% ipython --no-banner

In [1]: import numpy as np

In [2]: np.set_printoptions(precision=2, suppress=True, linewidth=160, legacy="1.25")

In [3]: m1 = np.array([[0, 0, 2, 0], [0, 0, 0, 2], [-2, 0, 0, -1], [0, -2, 1, 0]])

In [4]: print(m1)
[[ 0  0  2  0]
 [ 0  0  0  2]
 [-2  0  0 -1]
 [ 0 -2  1  0]]

In [5]: P = np.triu(np.array([[-2, 8, -2, 9], [3, -9, 6, 2], [5, 0, -2, -4], [-2, -9, 3, 0]]), 1) + np.eye(4)

In [6]: B = P @ m1 @ np.linalg.inv(P)

In [7]: print(np.round(np.linalg.det(B), 2))
16.0

In [8]: print(np.linalg.matrix_rank(B))
4

In [9]: mat = np.array([[0, 1, 1, 1], [1, 0, 0, 0], [1, 0, 0, 0], [1, 0, 0, 0]])

In [10]: print(np.sort(np.abs(np.linalg.eigvals(mat))))
[0.   0.   1.73 1.73]

In [11]: print(round(float(np.linalg.det(mat)), 2))
0.0

In [12]: print((mat + mat.T) / 2)
[[0. 1. 1. 1.]
 [1. 0. 0. 0.]
 [1. 0. 0. 0.]
 [1. 0. 0. 0.]]

In [13]: print(np.trace(mat))
0

In [14]: print(np.allclose(mat @ mat.T, mat.T @ mat))
True

In [15]: print(np.allclose(mat, mat.T))
True

In [16]: print(round(float(np.abs(np.linalg.eigvals(mat)).max()), 2))
1.73

In [17]: U, s, Vh = np.linalg.svd(mat)

In [18]: print(s.round(2) + 0)
[1.73 1.73 0.   0.  ]

In [19]: print(np.argmax(s[:-1] / (s[1:] + 1e-6)) + 1)
2

In [20]: B = U[:, :2] @ np.diag(s[:2]) @ Vh[:2]

In [21]: print(np.round(np.abs(mat - B).max(), 2))
0.0

In [22]: print(np.linalg.matrix_rank(B))
2

In [23]: w, evecs = np.linalg.eigh(mat)

In [24]: vec = np.array([1, 1, 2, 3])

In [25]: print(evecs * np.maximum(w, 0) @ evecs.T)
[[0.87 0.5  0.5  0.5 ]
 [0.5  0.29 0.29 0.29]
 [0.5  0.29 0.29 0.29]
 [0.5  0.29 0.29 0.29]]

In [26]: print(np.linalg.eigvalsh(mat[1:, 1:]))
[0. 0. 0.]

In [27]: print(vec @ mat @ vec / (vec @ vec), round(w[0], 2), round(float(w[-1]), 2))
0.8 -1.73 1.73

In [28]: print((np.sign(evecs[:, -1].round(6)) == np.sign(evecs[0, -1].round(6))).astype(int))
[1 1 1 1]

In [29]: print(np.round(evecs * np.abs(w) @ evecs.T, 2) + 0)
[[1.73 0.   0.   0.  ]
 [0.   0.58 0.58 0.58]
 [0.   0.58 0.58 0.58]
 [0.   0.58 0.58 0.58]]
